In [1]: import numpy as np

In [2]: import numpy.linalg as la

In [3]: np.set_printoptions(precision=2, suppress=True, linewidth=120, sign=" ")

In [4]: W0 = np.load("sample5.npy")

In [5]: W0
Out[5]: 
array([[ 0.41,  0.65,  0.03, -0.18, -0.1 , -0.77, -0.98,  0.04,  0.49],
       [ 0.77,  0.92,  0.57, -0.99,  0.99, -0.35,  0.92,  0.98, -0.91],
       [-0.02, -0.9 , -0.03,  0.87,  0.03,  0.45,  0.46, -0.59,  0.46],
       [-0.95, -0.83, -0.7 ,  0.98, -1.  ,  0.8 ,  0.15, -0.97,  0.67],
       [-0.84, -0.71, -0.39,  0.73, -0.91,  0.86,  0.97, -0.69, -0.24],
       [ 0.64, -0.26,  0.19,  0.36,  0.62, -0.61, -0.93, -0.04,  0.58],
       [ 0.69, -0.97,  0.51,  0.33,  0.99,  0.77,  1.  ,  0.51, -0.44],
       [-0.56, -0.55, -0.23,  0.59, -0.7 ,  0.6 ,  0.77, -0.51, -0.01],
       [ 0.99, -0.2 ,  0.77, -0.66,  1.  , -0.93, -0.97,  0.89,  0.47],
       [ 0.15, -0.94,  0.06,  0.88,  0.43,  0.51,  0.68, -0.54,  0.45],
       [-0.9 , -0.71, -0.66,  0.98, -1.  ,  0.45, -0.84, -0.97,  0.82],
       [-0.53, -0.69, -0.3 ,  0.86, -0.85,  0.39, -0.13, -0.76,  0.5 ],
       [ 0.65, -0.65,  0.5 , -0.68,  0.99,  0.56,  0.99,  0.81, -0.74],
       [ 0.22, -0.6 ,  0.27, -0.38,  0.89,  0.65,  0.99,  0.54, -0.64],
       [-0.96,  1.  , -0.56, -0.99, -0.99,  0.38,  0.85,  0.59, -0.95],
       [ 0.63, -0.84,  0.54, -0.62,  0.99,  0.77,  1.  ,  0.82, -0.81],
       [ 0.85, -0.54,  0.3 ,  0.66,  0.83, -0.82, -0.99, -0.16,  0.84],
       [ 0.08, -0.99,  0.23,  0.85,  0.9 ,  0.92,  1.  , -0.24, -0.26],
       [ 0.6 ,  0.37,  0.15, -0.06,  0.43, -0.75, -0.97,  0.12,  0.52],
       [ 0.61,  1.  ,  0.27, -1.  ,  0.58, -0.96, -0.99,  0.97, -0.77],
       [ 0.47,  0.56,  0.41, -0.95,  0.96,  0.25,  0.98,  0.9 , -0.86],
       [ 0.05, -0.49,  0.15, -0.18,  0.67,  0.54,  0.95,  0.31, -0.46],
       [ 0.26,  0.97,  0.23, -0.98,  0.68, -0.49,  0.24,  0.9 , -0.82],
       [-0.94,  0.74, -0.41, -0.82, -0.93,  0.91,  1.  ,  0.24, -0.93],
       [ 0.86, -1.  ,  0.41,  1.  ,  0.99,  0.92,  0.95, -0.98,  0.98],
       [-0.36,  0.25, -0.02, -0.56,  0.01,  0.52,  0.94,  0.35, -0.64],
       [ 0.95,  0.83,  0.62, -0.94,  0.99, -0.92, -0.96,  0.92, -0.07],
       [ 0.99, -0.29,  0.78, -0.66,  1.  , -0.92, -0.96,  0.9 ,  0.44],
       [ 0.  ,  0.77,  0.01, -0.71, -0.07, -0.33, -0.38,  0.41, -0.31],
       [ 0.62,  0.93,  0.36, -0.97,  0.9 , -0.62, -0.15,  0.9 , -0.69],
       [ 0.32, -0.26,  0.02,  0.52,  0.01, -0.44, -0.89, -0.31,  0.57],
       [ 0.4 ,  0.91,  0.33, -0.98,  0.89, -0.22,  0.8 ,  0.91, -0.84],
       [-0.87,  0.07, -0.59,  0.84, -0.99,  0.25, -0.79, -0.89,  0.55],
       [ 0.02, -0.98,  0.11,  0.88,  0.68,  0.82,  0.98, -0.45,  0.09],
       [ 0.64,  0.41,  0.35, -0.74,  0.91, -0.4 ,  0.02,  0.71, -0.33],
       [ 1.  , -0.74,  0.85, -0.51,  1.  , -0.92, -0.93,  0.92,  0.53],
       [-0.76, -0.14, -0.3 ,  0.16, -0.83,  0.74,  0.94, -0.35, -0.45],
       [ 0.81,  0.19,  0.42, -0.58,  0.95, -0.63, -0.65,  0.66,  0.04],
       [-0.86,  0.31, -0.54,  0.62, -0.99,  0.33, -0.46, -0.78,  0.25],
       [-1.  ,  0.69, -0.88,  0.85, -1.  ,  0.82,  0.01, -0.97,  0.11],
       [-0.8 ,  0.36, -0.43,  0.27, -0.96,  0.41,  0.2 , -0.56, -0.08],
       [ 0.53,  0.62,  0.26, -0.77,  0.79, -0.46, -0.29,  0.66, -0.31],
       [-0.49,  0.92, -0.45,  0.12, -0.98, -0.82, -1.  , -0.62,  0.69],
       [ 0.91,  0.96,  0.45, -0.94,  0.94, -0.96, -1.  ,  0.87,  0.15],
       [-0.89, -0.68, -0.47,  0.79, -0.96,  0.86,  0.95, -0.78, -0.13],
       [-0.46, -0.99, -0.49,  1.  , -0.98,  0.17, -0.98, -0.99,  0.98]])

In [6]: basis = W0[[37, 11]].astype(float)

In [7]: for _ in range(7):
   ...:     z = la.norm(W0[:, None] - basis, axis=-1).argmin(axis=1)
   ...:     basis = np.array([W0[z == j].mean(axis=0) for j in range(2)])
   ...: 

In [8]: z
Out[8]: 
array([ 0,  0,  1,  1,  1,  0,  0,  1,  0,  1,  1,  1,  0,  0,  1,  0,  0,  1,  0,  0,  0,  0,  0,  1,  1,  0,  0,  0,
        0,  0,  1,  0,  1,  1,  0,  0,  1,  0,  1,  1,  1,  0,  1,  0,  1,  1])

In [9]: basis[1] - basis[0]
Out[9]: array([-1.07, -0.49, -0.69,  1.12, -1.28,  0.81,  0.32, -1.21,  0.42])

In [10]: Y = np.c_[W0[:, :1] @ np.array([[-1]]), np.array([3, 2, -2, 2, 1, 1, 0, -4, 5, -2, 5, -1, -4, 0, 2, 4, -1, -4, 0, -4, -2, 4, -1, -2, 1, -5, -3, 2, -1, -2, -3, -4, -3, -4, 5, -2, 5, 3, -4, -3, -4, -2, -1, 3, 5, -4])]

In [11]: Y
Out[11]: 
array([[-0.41,  3.  ],
       [-0.77,  2.  ],
       [ 0.02, -2.  ],
       [ 0.95,  2.  ],
       [ 0.84,  1.  ],
       [-0.64,  1.  ],
       [-0.69,  0.  ],
       [ 0.56, -4.  ],
       [-0.99,  5.  ],
       [-0.15, -2.  ],
       [ 0.9 ,  5.  ],
       [ 0.53, -1.  ],
       [-0.65, -4.  ],
       [-0.22,  0.  ],
       [ 0.96,  2.  ],
       [-0.63,  4.  ],
       [-0.85, -1.  ],
       [-0.08, -4.  ],
       [-0.6 ,  0.  ],
       [-0.61, -4.  ],
       [-0.47, -2.  ],
       [-0.05,  4.  ],
       [-0.26, -1.  ],
       [ 0.94, -2.  ],
       [-0.86,  1.  ],
       [ 0.36, -5.  ],
       [-0.95, -3.  ],
       [-0.99,  2.  ],
       [ 0.  , -1.  ],
       [-0.62, -2.  ],
       [-0.32, -3.  ],
       [-0.4 , -4.  ],
       [ 0.87, -3.  ],
       [-0.02, -4.  ],
       [-0.64,  5.  ],
       [-1.  , -2.  ],
       [ 0.76,  5.  ],
       [-0.81,  3.  ],
       [ 0.86, -4.  ],
       [ 1.  , -3.  ],
       [ 0.8 , -4.  ],
       [-0.53, -2.  ],
       [ 0.49, -1.  ],
       [-0.91,  3.  ],
       [ 0.89,  5.  ],
       [ 0.46, -4.  ]])

In [12]: la.matrix_rank(Y)
Out[12]: np.int64(2)

In [13]: np.round(la.lstsq(W0, Y[:, 0])[0], 2) + 0
Out[13]: array([-1.,  0.,  0.,  0.,  0.,  0.,  0.,  0.,  0.])

In [14]: la.norm(la.qr(W0)[0].T @ Y, axis=0) ** 2 / ((Y ** 2).sum(axis=0) + 1e-12)
Out[14]: array([ 1.  ,  0.19])

In [15]: F = np.load("block4.npy")

In [16]: F
Out[16]: 
array([[ 2,  0,  0,  0,  0,  0,  0,  0,  0,  0,  0,  0],
       [ 0,  1,  0,  0,  0,  0,  0,  0,  0,  0,  0,  0],
       [ 0,  0,  2,  0,  0,  0,  0,  0,  0,  0,  0,  0],
       [ 0,  0,  0,  1,  0,  0,  0,  0,  0,  0,  0,  0],
       [ 0,  0,  0,  0,  2,  0,  0,  0,  0,  0,  0,  0],
       [ 0,  0,  0,  0,  0,  1,  0,  0,  0,  0,  0,  0],
       [ 0,  0,  0,  0,  0,  0,  2,  0,  0,  0,  0,  0],
       [ 0,  0,  0,  0,  0,  0,  0,  2,  0,  0,  0,  0],
       [ 0,  0,  0,  0,  0,  0,  0,  0,  0,  0,  0,  0],
       [ 0,  0,  0,  0,  0,  0,  0,  0,  0,  0,  0,  0],
       [ 0,  0,  0,  0,  0,  0,  0,  0,  0,  0,  1,  0],
       [ 0,  0,  0,  0,  0,  0,  0,  0,  0,  0,  0,  0]])

In [17]: # symmetric, so the eigenvalues are real

In [18]: F.inv()
---------------------------------------------------------------------------
AttributeError                            Traceback (most recent call last)
Cell In[18], line 1
----> 1 F.inv()

AttributeError: 'numpy.ndarray' object has no attribute 'inv'

In [19]: la.matrix_power(F, 4)
Out[19]: 
array([[ 16,   0,   0,   0,   0,   0,   0,   0,   0,   0,   0,   0],
       [  0,   1,   0,   0,   0,   0,   0,   0,   0,   0,   0,   0],
       [  0,   0,  16,   0,   0,   0,   0,   0,   0,   0,   0,   0],
       [  0,   0,   0,   1,   0,   0,   0,   0,   0,   0,   0,   0],
       [  0,   0,   0,   0,  16,   0,   0,   0,   0,   0,   0,   0],
       [  0,   0,   0,   0,   0,   1,   0,   0,   0,   0,   0,   0],
       [  0,   0,   0,   0,   0,   0,  16,   0,   0,   0,   0,   0],
       [  0,   0,   0,   0,   0,   0,   0,  16,   0,   0,   0,   0],
       [  0,   0,   0,   0,   0,   0,   0,   0,   0,   0,   0,   0],
       [  0,   0,   0,   0,   0,   0,   0,   0,   0,   0,   0,   0],
       [  0,   0,   0,   0,   0,   0,   0,   0,   0,   0,   1,   0],
       [  0,   0,   0,   0,   0,   0,   0,   0,   0,   0,   0,   0]])

In [20]: F @ F
Out[20]: 
array([[ 4,  0,  0,  0,  0,  0,  0,  0,  0,  0,  0,  0],
       [ 0,  1,  0,  0,  0,  0,  0,  0,  0,  0,  0,  0],
       [ 0,  0,  4,  0,  0,  0,  0,  0,  0,  0,  0,  0],
       [ 0,  0,  0,  1,  0,  0,  0,  0,  0,  0,  0,  0],
       [ 0,  0,  0,  0,  4,  0,  0,  0,  0,  0,  0,  0],
       [ 0,  0,  0,  0,  0,  1,  0,  0,  0,  0,  0,  0],
       [ 0,  0,  0,  0,  0,  0,  4,  0,  0,  0,  0,  0],
       [ 0,  0,  0,  0,  0,  0,  0,  4,  0,  0,  0,  0],
       [ 0,  0,  0,  0,  0,  0,  0,  0,  0,  0,  0,  0],
       [ 0,  0,  0,  0,  0,  0,  0,  0,  0,  0,  0,  0],
       [ 0,  0,  0,  0,  0,  0,  0,  0,  0,  0,  1,  0],
       [ 0,  0,  0,  0,  0,  0,  0,  0,  0,  0,  0,  0]])

In [21]: U, s, vt = la.svd(F)

In [22]: s
Out[22]: array([ 2.,  2.,  2.,  2.,  2.,  1.,  1.,  1.,  1.,  0.,  0.,  0.])

In [23]: np.argmax(s[:-1] / (s[1:] + 1e-6)) + 1
Out[23]: np.int64(9)

In [24]: Y = U[:, :9] @ np.diag(s[:9]) @ vt[:9]

In [25]: np.abs(F - Y).max()
Out[25]: np.float64(0.0)

In [26]: np.round(la.norm(F - Y) / la.norm(F), 2)
Out[26]: np.float64(0.0)

In [27]: la.matrix_rank(Y)
Out[27]: np.int64(9)

In [28]: round(la.norm(F - Y, 2), 2), s[9]
Out[28]: (np.float64(0.0), np.float64(0.0))

In [29]: Y
Out[29]: 
array([[ 2.,  0.,  0.,  0.,  0.,  0.,  0.,  0.,  0.,  0.,  0.,  0.],
       [ 0.,  1.,  0.,  0.,  0.,  0.,  0.,  0.,  0.,  0.,  0.,  0.],
       [ 0.,  0.,  2.,  0.,  0.,  0.,  0.,  0.,  0.,  0.,  0.,  0.],
       [ 0.,  0.,  0.,  1.,  0.,  0.,  0.,  0.,  0.,  0.,  0.,  0.],
       [ 0.,  0.,  0.,  0.,  2.,  0.,  0.,  0.,  0.,  0.,  0.,  0.],
       [ 0.,  0.,  0.,  0.,  0.,  1.,  0.,  0.,  0.,  0.,  0.,  0.],
       [ 0.,  0.,  0.,  0.,  0.,  0.,  2.,  0.,  0.,  0.,  0.,  0.],
       [ 0.,  0.,  0.,  0.,  0.,  0.,  0.,  2.,  0.,  0.,  0.,  0.],
       [ 0.,  0.,  0.,  0.,  0.,  0.,  0.,  0.,  0.,  0.,  0.,  0.],
       [ 0.,  0.,  0.,  0.,  0.,  0.,  0.,  0.,  0.,  0.,  0.,  0.],
       [ 0.,  0.,  0.,  0.,  0.,  0.,  0.,  0.,  0.,  0.,  1.,  0.],
       [ 0.,  0.,  0.,  0.,  0.,  0.,  0.,  0.,  0.,  0.,  0.,  0.]])
